$ python3 -q
>>> import numpy as np
>>> import numpy.linalg as la
>>> np.set_printoptions(precision=2, suppress=True, linewidth=200)
>>> tidy = lambda a: np.round(a, 2) + 0
>>> rng = np.random.default_rng(797678)
>>> A = rng.normal(size=(35, 11)) + 3 * np.array([5, 1, 1, 3, 4, -3, -4, 0, -3, 4, 0])
>>> tidy(A)
array([[ 14.31,   2.39,   3.56,   8.84,  13.42,  -9.81, -12.62,   0.67,  -7.01,  13.05,  -0.74],
       [ 15.97,   3.46,   4.25,  10.16,  11.53,  -7.75, -14.22,  -0.14,  -8.41,  12.5 ,  -0.24],
       [ 15.82,   2.12,   1.82,   9.85,  13.29,  -6.63, -12.18,  -1.18,  -8.03,  10.02,   0.39],
       [ 15.24,   1.27,   2.75,   6.84,  10.68,  -9.08, -11.56,   0.4 ,  -7.68,  11.71,  -1.63],
       [ 14.51,   5.81,   3.53,   8.56,  11.82,  -8.86, -11.72,   0.86,  -9.3 ,  12.29,   0.98],
       [ 14.22,   2.52,   4.12,   9.55,  11.71, -10.02, -12.19,   0.27,  -8.28,  11.72,   1.41],
       [ 14.07,   3.65,   3.03,   8.92,  14.44,  -8.5 , -11.97,   0.87,  -7.56,  11.73,   1.35],
       [ 14.85,   4.44,   2.49,   9.15,  13.19,  -9.46, -12.08,   1.58,  -8.87,  12.11,   1.58],
       [ 15.94,   2.65,   3.63,   8.8 ,  10.96,  -9.7 , -14.06,  -2.07,  -8.79,  13.77,  -0.44],
       [ 15.69,   2.43,   3.72,   9.34,  10.68,  -8.63, -11.57,   1.68, -10.9 ,  11.81,  -0.24],
       [ 14.62,   2.31,   3.54,   8.45,  10.87,  -8.24,  -9.82,  -0.81,  -8.19,  11.7 ,  -0.57],
       [ 13.8 ,   4.  ,   3.04,   8.37,  10.14, -10.29, -12.51,   0.61, -10.3 ,  12.91,  -0.12],
       [ 14.93,   3.05,   1.75,   8.4 ,  10.89, -10.14, -11.54,  -0.6 ,  -9.61,  12.81,  -0.96],
       [ 15.6 ,   3.27,   5.34,   8.2 ,  10.55, -10.34, -12.2 ,  -0.86,  -9.69,  13.04,   0.12],
       [ 14.63,   2.06,   2.9 ,   9.  ,  11.77,  -8.66, -12.87,   0.07, -10.1 ,   9.99,  -0.55],
       [ 16.64,   3.44,   4.16,   8.75,  14.15,  -8.2 , -11.32,   0.01,  -6.8 ,  12.8 ,  -0.15],
       [ 15.23,   1.76,   2.81,   9.42,  12.27,  -9.52, -12.63,   0.48,  -8.47,  12.46,   0.88],
       [ 17.1 ,   2.37,   3.08,   9.27,  11.02,  -7.58, -12.21,  -1.75,  -8.7 ,  12.99,  -0.28],
       [ 15.15,   3.71,   2.27,   9.03,  12.91, -10.5 , -11.82,  -0.15,  -8.05,  13.06,   1.39],
       [ 14.01,   2.04,   5.5 ,   7.93,  12.49,  -7.48,  -9.13,   0.  ,  -7.64,  12.87,   0.4 ],
       [ 14.92,   3.82,   1.92,   7.14,  13.11,  -9.89, -10.96,   0.5 ,  -6.64,  11.11,  -1.29],
       [ 15.11,   3.87,   4.2 ,   7.3 ,  12.38,  -9.25, -12.01,  -0.3 ,  -8.27,  10.88,   3.05],
       [ 15.7 ,   0.61,   4.98,   9.06,  10.26, -11.26, -13.4 ,   0.31,  -9.19,  12.31,  -0.4 ],
       [ 14.52,   2.98,   3.2 ,   9.82,  10.67,  -7.87, -10.65,  -0.38,  -8.79,  11.21,   1.14],
       [ 13.09,   1.85,   2.88,   7.07,  11.37,  -8.55, -11.68,  -0.49, -10.22,  12.44,   0.28],
       [ 16.01,   3.45,   2.38,  10.93,  12.27,  -7.85, -10.16,   1.35,  -8.44,  12.06,  -1.31],
       [ 14.53,   3.65,   2.72,   9.13,  11.27, -10.57, -11.41,   1.69,  -8.47,  12.78,  -0.25],
       [ 16.59,   2.02,   3.64,  10.27,  12.27,  -9.  , -10.96,   0.5 ,  -9.21,  12.41,  -0.03],
       [ 13.71,   1.45,   3.02,   9.7 ,  11.63,  -9.82,  -9.98,  -0.26,  -8.01,  12.08,  -0.54],
       [ 14.19,   2.84,   1.75,   9.91,  11.83,  -9.14, -13.16,   0.69,  -7.75,  14.72,   0.2 ],
       [ 15.39,   2.2 ,   3.96,   7.82,  13.65,  -8.62, -11.87,   2.59,  -8.5 ,  11.15,   0.08],
       [ 14.79,   1.13,   2.63,   9.27,  11.34, -10.44, -10.77,  -0.4 ,  -9.04,  11.2 ,   1.72],
       [ 14.85,   3.98,   2.06,  10.43,  12.05,  -8.2 , -11.45,   0.58, -10.39,  11.93,   0.77],
       [ 15.38,   2.91,   3.59,   8.71,  12.76, -10.48, -10.33,   1.5 ,  -9.74,  12.01,   0.08],
       [ 15.64,   3.58,   1.72,   9.51,  11.47,  -8.49, -12.76,   0.87,  -8.51,  13.57,  -0.04]])
>>> z = A[:, 10] > np.median(A[:, 10])
>>> u = A[z].mean(axis=0) - A[~z].mean(axis=0)
>>> np.argsort(-np.abs(u).round(6), kind="stable")
array([10,  4,  0,  1,  9,  6,  7,  8,  3,  5,  2])
>>> ((A - A.mean(axis=0)) @ u > 0).astype(int)
array([0, 0, 1, 0, 1, 1, 1, 1, 0, 0, 0, 0, 0, 0, 0, 1, 1, 0, 1, 1, 0, 1, 0, 1, 1, 0, 0, 0, 0, 0, 1, 1, 1, 1, 0])
